$ python3 -q
>>> import numpy as np
>>> import numpy.linalg as la
>>> np.set_printoptions(precision=2, suppress=True, linewidth=100)
>>> other = np.array([[-2]])
>>> Z = np.array([[3, 1], [-1, 0]])
>>> F = np.block([[other, np.zeros((1, 2))], [np.zeros((2, 1)), Z]])
>>> F
array([[-2.,  0.,  0.],
       [ 0.,  3.,  1.],
       [ 0., -1.,  0.]])
>>> other = F[0, 0] * F[1:] - np.outer(F[1:, 0], F[0])
>>> other
array([[ 0., -6., -2.],
       [ 0.,  2., -0.]])
>>> F[:, 0] / F[0, 0]
array([ 1., -0., -0.])
>>> la.matrix_rank(other), la.matrix_rank(F)
(np.int64(2), np.int64(3))
>>> m1 = np.array([[-5, 0, 4, 0, 0, 0, 0, 0],
...     [0, 0, 0, 0, 0, 0, 0, 1],
...     [0, 0, 0, 0, 0, 0, 1, 0],
...     [0, -3, 4, -3, 0, 0, 0, 0],
...     [0, 0, 0, 0, 0, 0, 0, 0],
...     [0, 0, 0, 1, 0, 0, 0, 0],
...     [0, 0, 0, 0, 4, 2, 0, 5]])
>>> U, s = la.svd(m1)
Traceback (most recent call last):
  File "<python-input-12>", line 1, in <module>
    U, s = la.svd(m1)
    ^^^^
ValueError: too many values to unpack (expected 2)
>>> U, s, vt = la.svd(m1, full_matrices=False)
>>> U.shape, s.shape, vt.shape
((7, 7), (7,), (7, 8))
>>> (s > 1e-8).sum()
np.int64(6)
>>> def softmax(z):
...     e = np.exp(z - z.max(axis=-1, keepdims=True))
...     return e / e.sum(axis=-1, keepdims=True)
... 
>>> np.round(softmax(m1[0]), 2) + 0
array([0.  , 0.02, 0.9 , 0.02, 0.02, 0.02, 0.02, 0.02])
>>> softmax(m1).sum(axis=1)
array([1., 1., 1., 1., 1., 1., 1.])
>>> np.round(softmax(m1[0] + 4), 2) + 0
array([0.  , 0.02, 0.9 , 0.02, 0.02, 0.02, 0.02, 0.02])
>>> att = m1 @ m1.T / np.sqrt(8)
>>> softmax(att).round(6).argmax(axis=1)
array([0, 6, 2, 3, 0, 5, 6])
>>> np.round(softmax(att + np.triu(np.full(att.shape, -np.inf), 1)), 2) + 0
array([[1.  , 0.  , 0.  , 0.  , 0.  , 0.  , 0.  ],
       [0.41, 0.59, 0.  , 0.  , 0.  , 0.  , 0.  ],
       [0.29, 0.29, 0.42, 0.  , 0.  , 0.  , 0.  ],
       [0.  , 0.  , 0.  , 1.  , 0.  , 0.  , 0.  ],
       [0.2 , 0.2 , 0.2 , 0.2 , 0.2 , 0.  , 0.  ],
       [0.17, 0.17, 0.17, 0.06, 0.17, 0.25, 0.  ],
       [0.  , 0.  , 0.  , 0.  , 0.  , 0.  , 1.  ]])
>>> np.round(softmax(att), 2) + 0
array([[1.  , 0.  , 0.  , 0.  , 0.  , 0.  , 0.  ],
       [0.08, 0.12, 0.08, 0.08, 0.08, 0.08, 0.48],
       [0.13, 0.13, 0.19, 0.13, 0.13, 0.13, 0.13],
       [0.  , 0.  , 0.  , 1.  , 0.  , 0.  , 0.  ],
       [0.14, 0.14, 0.14, 0.14, 0.14, 0.14, 0.14],
       [0.15, 0.15, 0.15, 0.05, 0.15, 0.21, 0.15],
       [0.  , 0.  , 0.  , 0.  , 0.  , 0.  , 1.  ]])
